$ python -q
>>> import numpy as np
>>> from numpy import linalg as LA
>>> np.set_printoptions(suppress=True, linewidth=140)
>>> W0 = np.loadtxt("data.csv", delimiter=",")
>>> W0.round(2)
array([[-2.76,  7.09, -6.49],
       [-0.64,  5.97, -8.  ],
       [-6.24,  7.56, -1.98],
       [ 6.87, -2.26, -6.91],
       [-4.04, -1.92,  8.94],
       [-5.02,  7.68, -3.98],
       [ 6.54, -1.61, -7.39],
       [-4.05, -1.91,  8.94],
       [ 5.12, -7.68,  3.85],
       [ 7.15, -2.91, -6.36],
       [-7.69,  5.24,  3.67],
       [-3.92, -2.06,  8.97],
       [-6.75,  7.33, -0.88]])
>>> rk = LA.matrix_rank(W0)
>>> rk
np.int64(2)
>>> N = LA.svd(W0)[2][rk:].T
>>> N.shape
(3, 1)
>>> np.round(N @ N.T, 2)
array([[0.41, 0.41, 0.27],
       [0.41, 0.41, 0.27],
       [0.27, 0.27, 0.18]])
>>> np.round(W0 @ N, 2) + 0
array([[0.],
       [0.],
       [0.],
       [0.],
       [0.],
       [0.],
       [0.],
       [0.],
       [0.],
       [0.],
       [0.],
       [0.],
       [0.]])
>>> K = np.loadtxt("layer4.csv", delimiter=",")
>>> K
array([[-2., -2., -2., -2.],
       [-2., -4., -4., -4.],
       [-2., -4., -6., -6.],
       [-2., -4., -6., -8.]])
>>> vals, evecs = LA.eigh(K)
>>> np.round(LA.eigvalsh(K + 5 * np.eye(4)), 2)
array([-11.58,   3.  ,   4.15,   4.43])
>>> np.round(evecs @ np.diag(vals) @ evecs.T, 2)
array([[-2., -2., -2., -2.],
       [-2., -4., -4., -4.],
       [-2., -4., -6., -6.],
       [-2., -4., -6., -8.]])
>>> np.round(LA.eigvalsh(K @ K), 2)
array([  0.32,   0.73,   4.  , 274.95])
>>> vals.sum(), np.trace(K)
(np.float64(-20.0), np.float64(-20.0))
>>> np.unique(vals.round(6) + 0, return_counts=True)[1]
array([1, 1, 1, 1])
>>> np.round(evecs.T @ evecs, 2) + 0
array([[1., 0., 0., 0.],
       [0., 1., 0., 0.],
       [0., 0., 1., 0.],
       [0., 0., 0., 1.]])
>>> vals.round(2)
array([-16.58,  -2.  ,  -0.85,  -0.57])
>>> F = np.load("out1.npy")
>>> F
array([[0.33, 0.17, 0.5 , 0.  ],
       [0.17, 0.33, 0.  , 0.5 ],
       [0.25, 0.38, 0.12, 0.25],
       [0.12, 0.25, 0.25, 0.38]])
>>> proj = np.triu(np.array([[1, 5, 2, 7], [6, 9, 6, 6], [6, 3, 8, 9], [4, 6, 2, 8]]), 1) + np.eye(4)
>>> other = proj @ F @ LA.inv(proj)
>>> np.round(np.poly(other), 2)
array([ 1.  , -1.16,  0.14,  0.01,  0.01])
>>> LA.matrix_rank(other)
np.int64(4)
